% ipython --no-banner

In [1]: import numpy as np

In [2]: import numpy.linalg as la

In [3]: np.set_printoptions(precision=2, suppress=True, linewidth=200, floatmode="fixed")

In [4]: def rnd(a):
   ...:     return np.round(a, 2) + 0
   ...: 

In [5]: F = np.array([[-1.07, -0.47, -0.29, -1.27],
   ...:     [-0.47, -0.12, -0.88, 0.29],
   ...:     [-0.29, -0.88, 0.31, 0.29],
   ...:     [-1.27, 0.29, 0.29, -0.11]])

In [6]: # symmetric, so the eigenvalues are real

In [7]: print(rnd(la.eigvalsh(F).min()))
-2.0

In [8]: print(np.all(la.eigvalsh(F) > 0))
False

In [9]: ev, V = la.eig(F)

In [10]: print(rnd(np.sort(la.eigvals(F.T))))
[-2.00 -1.00  1.00  1.00]

In [11]: print(rnd(np.prod(ev)))
2.0

In [12]: print(rnd(np.sort(la.eigvals(la.inv(F)))))
[-1.00 -0.50  1.00  1.00]

In [13]: print(rnd(la.matrix_power(F, 2)))
[[3.06 0.45 0.27 1.28]
 [0.45 1.09 0.05 0.28]
 [0.27 0.05 1.04 0.17]
 [1.28 0.28 0.17 1.79]]

In [14]: print((F + F.T) / 2)
[[-1.07 -0.47 -0.29 -1.27]
 [-0.47 -0.12 -0.88  0.29]
 [-0.29 -0.88  0.31  0.29]
 [-1.27  0.29  0.29 -0.11]]

In [15]: print(rnd(np.abs(la.eigvals(F)).max()))
2.0

In [16]: print(np.allclose(F, F.T))
True

In [17]: print(np.allclose(F @ F.T, F.T @ F))
True

In [18]: print(rnd(np.trace(F)))
-0.99

In [19]: print(rnd(np.sort(np.abs(la.eigvals(F)))))
[1.00 1.00 1.00 2.00]

In [20]: E = np.array([[54, -54, 24], [18, -18, 8], [9, -9, 4]])

In [21]: print(np.allclose(E, E.T))
False

In [22]: print(E @ E)
[[ 2160 -2160   960]
 [  720  -720   320]
 [  360  -360   160]]

In [23]: print(np.abs(np.diag(la.qr(E)[1])) > 1e-9)
[ True False False]

In [24]: print(la.lstsq(E[:-1].T, E[-1])[2])
1

In [25]: print(rnd(np.trace(la.pinv(E) @ E)))
1.0

In [26]: print(rnd(E @ la.pinv(E) @ E))
[[ 54.00 -54.00  24.00]
 [ 18.00 -18.00   8.00]
 [  9.00  -9.00   4.00]]

In [27]: left, sigma, Vt = la.svd(E)

In [28]: print(np.argmax(sigma[:-1] / (sigma[1:] + 1e-6)) + 1)
1

In [29]: print(rnd(sigma))
[85.43  0.00  0.00]

In [30]: out = left[:, :1] @ np.diag(sigma[:1]) @ Vt[:1]

In [31]: print(rnd(np.abs(E - out).max()))
0.0

In [32]: print(rnd(out))
[[ 54.00 -54.00  24.00]
 [ 18.00 -18.00   8.00]
 [  9.00  -9.00   4.00]]

In [33]: print(rnd(la.norm(E - out, 2)), rnd(sigma[1]))
0.0 0.0

In [34]: print(rnd(np.poly(E)))
[  1.00 -40.00   0.00   0.00]

In [35]: print(rnd(la.eigvals(E).sum().real))
40.0

In [36]: print(rnd(la.det(E[::-1])))
0.0

In [37]: print(np.kron(np.eye(2, dtype=int), E))
[[ 54 -54  24   0   0   0]
 [ 18 -18   8   0   0   0]
 [  9  -9   4   0   0   0]
 [  0   0   0  54 -54  24]
 [  0   0   0  18 -18   8]
 [  0   0   0   9  -9   4]]

In [38]: print(np.einsum("ii->", E))
40

In [39]: print(rnd(la.eigvals(E)))
[40.00+0.00j  0.00+0.00j  0.00+0.00j]

In [40]: print(np.einsum("ij,ji->", E, E))
1600

In [41]: rng = np.random.default_rng(24)

In [42]: labels = rng.permutation(3)

In [43]: print(labels)
[1 2 0]

In [44]: out = E[labels][:, labels]

In [45]: print(rnd(la.det(out)), rnd(la.det(E[labels])))
0.0 0.0

In [46]: print(out)
[[-18   8  18]
 [ -9   4   9]
 [-54  24  54]]

In [47]: X = np.loadtxt("data.csv", delimiter=",")

In [48]: print(rnd(X))
[[ 0.93  0.12 -0.15 -0.16]
 [ 0.12  0.55 -0.12  0.47]
 [-0.15 -0.12  0.04 -0.06]
 [-0.16  0.47 -0.06  0.48]]

In [49]: out = np.array([[2, 2, 1], [-2, 2, 0], [2, -1, 2], [-1, 2, 1]])

In [50]: print(la.matrix_rank(np.vstack([X, out.T])))
4

In [51]: print(rnd(np.einsum("ij,ij->i", X, X)))
[0.93 0.55 0.04 0.48]

In [52]: print(rnd(out.T @ X.T))
[[ 1.47 -1.55  0.08 -1.87]
 [ 1.93  2.39 -0.71  1.64]
 [ 0.46  0.35 -0.13  0.19]]

In [53]: print(rnd(np.einsum("ij->j", X)))
[ 0.74  1.02 -0.29  0.72]

In [54]: print(rnd(np.einsum("ik,kj->ji", X, out)))
[[ 1.47 -1.55  0.08 -1.87]
 [ 1.93  2.39 -0.71  1.64]
 [ 0.46  0.35 -0.13  0.19]]

In [55]: t3 = np.stack([X, 5 * X, X[::-1]])

In [56]: print(t3.shape)
(3, 4, 4)

In [57]: print(rnd(np.einsum("bij,cij->bc", t3, t3)))
[[ 2.00 10.00 -0.56]
 [10.00 50.00 -2.79]
 [-0.56 -2.79  2.00]]

In [58]: print(la.matrix_rank(t3.reshape(3, -1)))
2

In [59]: print(la.matrix_rank(t3))
[2 2 2]

In [60]: left, sigma, Vt = la.svd(X)

In [61]: print(rnd(sigma))
[1.00 1.00 0.00 0.00]

In [62]: print(np.argmax(sigma[:-1] / (sigma[1:] + 1e-6)) + 1)
2

In [63]: out = left[:, :2] @ np.diag(sigma[:2]) @ Vt[:2]

In [64]: print(rnd(np.abs(X - out).max()))
0.0

In [65]: print(la.matrix_rank(X, rtol=0.05))
2

In [66]: print(la.matrix_rank(out))
2
